% ipython --no-banner

In [1]: import numpy as np

In [2]: import numpy.linalg as la

In [3]: np.set_printoptions(precision=2, suppress=True, linewidth=200, sign=" ")

In [4]: def rd(a):
   ...:     return np.round(a, 2) + 0
   ...: 

In [5]: K = np.load("mat.npy")

In [6]: K
Out[6]: 
array([[ 0.11, -2.38,  1.42, -0.94],
       [-0.72,  4.24, -2.58,  0.63],
       [ 0.71, -3.09,  1.66, -0.49],
       [ 0.33, -0.49,  0.33,  0.46],
       [-0.27,  2.22, -1.11,  0.53],
       [ 0.89, -6.27,  3.58, -1.8 ],
       [-0.82,  5.59, -3.43,  1.44],
       [-0.84,  6.39, -3.59,  1.67],
       [ 0.7 , -4.4 ,  2.64, -1.24],
       [ 0.01, -0.45,  0.29, -0.13],
       [ 0.03, -0.15, -0.07, -0.18],
       [-0.32,  0.52, -0.27, -0.21]])

In [7]: gram = np.cov(K, rowvar=False)

In [8]: rd(gram)
Out[8]: 
array([[ 0.36, -2.28,  1.32, -0.54],
       [-2.28, 15.4 , -8.94,  3.9 ],
       [ 1.32, -8.94,  5.21, -2.26],
       [-0.54,  3.9 , -2.26,  1.07]])

In [9]: print(rd(K.std(axis=0)))
[ 0.58  3.76  2.18  0.99]

In [10]: rd(np.polyfit(K[:, 0], K[:, 1], 1))
Out[10]: array([-6.29,  0.04])

In [11]: rd(np.median(K, axis=0))
Out[11]: array([ 0.02, -0.3 ,  0.11, -0.16])

In [12]: np.argwhere(np.triu(np.abs(np.corrcoef(K.T)) > 0.8, 1))
Out[12]: 
array([[ 0,  1],
       [ 0,  2],
       [ 0,  3],
       [ 1,  2],
       [ 1,  3],
       [ 2,  3]])

In [13]: np.argsort(-K.std(axis=0).round(6), kind="stable")
Out[13]: array([ 1,  2,  3,  0])

In [14]: rd(np.corrcoef(K.T))
Out[14]: 
array([[ 1.  , -0.96,  0.96, -0.86],
       [-0.96,  1.  , -1.  ,  0.96],
       [ 0.96, -1.  ,  1.  , -0.96],
       [-0.86,  0.96, -0.96,  1.  ]])

In [15]: q, R = la.qr(K)

In [16]: np.allclose(R.T @ R, K.T @ K)
Out[16]: True

In [17]: rd(R)
Out[17]: 
array([[-1.99, 12.56, -7.29,  2.95],
       [ 0.  ,  3.44, -2.  ,  1.67],
       [ 0.  ,  0.  ,  0.39,  0.1 ],
       [ 0.  ,  0.  ,  0.  , -0.5 ]])

In [18]: rd(q.T @ q)
Out[18]: 
array([[ 1.,  0.,  0.,  0.],
       [ 0.,  1.,  0.,  0.],
       [ 0.,  0.,  1.,  0.],
       [ 0.,  0.,  0.,  1.]])

In [19]: np.trace(q @ q.T)
Out[19]: np.float64(4.0)

In [20]: arr = np.tanh(np.array([[0.1],
    ...:     [0.6],
    ...:     [-0.3],
    ...:     [-0.4],
    ...:     [-2.4],
    ...:     [0.6],
    ...:     [0.4],
    ...:     [-0.5],
    ...:     [0.3],
    ...:     [-0.3],
    ...:     [0.9],
    ...:     [-0.3],
    ...:     [2.0],
    ...:     [-1.3],
    ...:     [0.4],
    ...:     [-2.8],
    ...:     [0.6],
    ...:     [-1.0],
    ...:     [-0.7],
    ...:     [1.3],
    ...:     [0.1],
    ...:     [1.3]]) @ np.array([[-0.9, 1.5, 0.4]]))

In [21]: rd(arr)
Out[21]: 
array([[-0.09,  0.15,  0.04],
       [-0.49,  0.72,  0.24],
       [ 0.26, -0.42, -0.12],
       [ 0.35, -0.54, -0.16],
       [ 0.97, -1.  , -0.74],
       [-0.49,  0.72,  0.24],
       [-0.35,  0.54,  0.16],
       [ 0.42, -0.64, -0.2 ],
       [-0.26,  0.42,  0.12],
       [ 0.26, -0.42, -0.12],
       [-0.67,  0.87,  0.35],
       [ 0.26, -0.42, -0.12],
       [-0.95,  1.  ,  0.66],
       [ 0.82, -0.96, -0.48],
       [-0.35,  0.54,  0.16],
       [ 0.99, -1.  , -0.81],
       [-0.49,  0.72,  0.24],
       [ 0.72, -0.91, -0.38],
       [ 0.56, -0.78, -0.27],
       [-0.82,  0.96,  0.48],
       [-0.09,  0.15,  0.04],
       [-0.82,  0.96,  0.48]])

In [22]: D = la.norm(arr[:, None] - arr[None], axis=-1)

In [23]: np.flatnonzero(D[0] < D.mean() / 2)
Out[23]: array([  0,   6,   8,  14,  20])

In [24]: D.mean(axis=1).argmax()
Out[24]: np.int64(15)

In [25]: print(D[0].round(6).argsort(kind="stable")[:4])
[  0  20   8   6]
